$ python -q
>>> import numpy as np
>>> import numpy.linalg as la
>>> np.set_printoptions(precision=2, suppress=True, linewidth=120)
>>> tidy = lambda a: np.round(a, 2) + 0
>>> other = np.array([[5]])
>>> Z = np.array([[-4, -8, 3], [-5, 8, -9], [5, -9, 6]])
>>> m1 = np.block([[other, np.array([[2, -2, 2]])], [np.zeros((3, 1)), Z]])
>>> m1
array([[ 5.,  2., -2.,  2.],
       [ 0., -4., -8.,  3.],
       [ 0., -5.,  8., -9.],
       [ 0.,  5., -9.,  6.]])
>>> rng = np.random.default_rng(99)
>>> z = rng.permutation(4)
>>> other = m1[:, z] * rng.choice([-1, 1], 4)
>>> other
array([[ 5.,  2.,  2.,  2.],
       [ 0.,  8.,  3., -4.],
       [ 0., -8., -9., -5.],
       [ 0.,  9.,  6.,  5.]])
>>> left, _, vt = la.svd(m1.T @ other)
>>> z
array([0, 2, 3, 1])
>>> tidy(left @ vt)
array([[ 1.,  0.,  0.,  0.],
       [ 0.,  0.,  0.,  1.],
       [ 0., -1.,  0.,  0.],
       [ 0.,  0.,  1.,  0.]])
>>> def softmax(z):
...     e = np.exp(z - z.max(axis=-1, keepdims=True))
...     return e / e.sum(axis=-1, keepdims=True)
... 
>>> tidy(softmax(other[0] + -3))
array([0.87, 0.04, 0.04, 0.04])
>>> tidy(softmax(other).sum(axis=1))
array([1., 1., 1., 1.])
>>> tidy(softmax(other[0]))
array([0.87, 0.04, 0.04, 0.04])
>>> tidy(softmax(10 * other[0]))
array([1., 0., 0., 0.])
>>> S = other @ other.T / np.sqrt(4)
>>> tidy(softmax(S + np.triu(np.full(S.shape, -np.inf), 1)))
array([[1., 0., 0., 0.],
       [0., 1., 0., 0.],
       [0., 0., 1., 0.],
       [0., 0., 0., 1.]])
>>> tidy(softmax(S))
array([[0.18, 0.  , 0.  , 0.82],
       [0.  , 1.  , 0.  , 0.  ],
       [0.  , 0.  , 1.  , 0.  ],
       [0.  , 0.  , 0.  , 1.  ]])
>>> softmax(S).round(6).argmax(axis=1)
array([3, 1, 2, 3])
>>> tidy(softmax(S)[0] @ other)
array([0.91, 7.72, 5.27, 4.45])
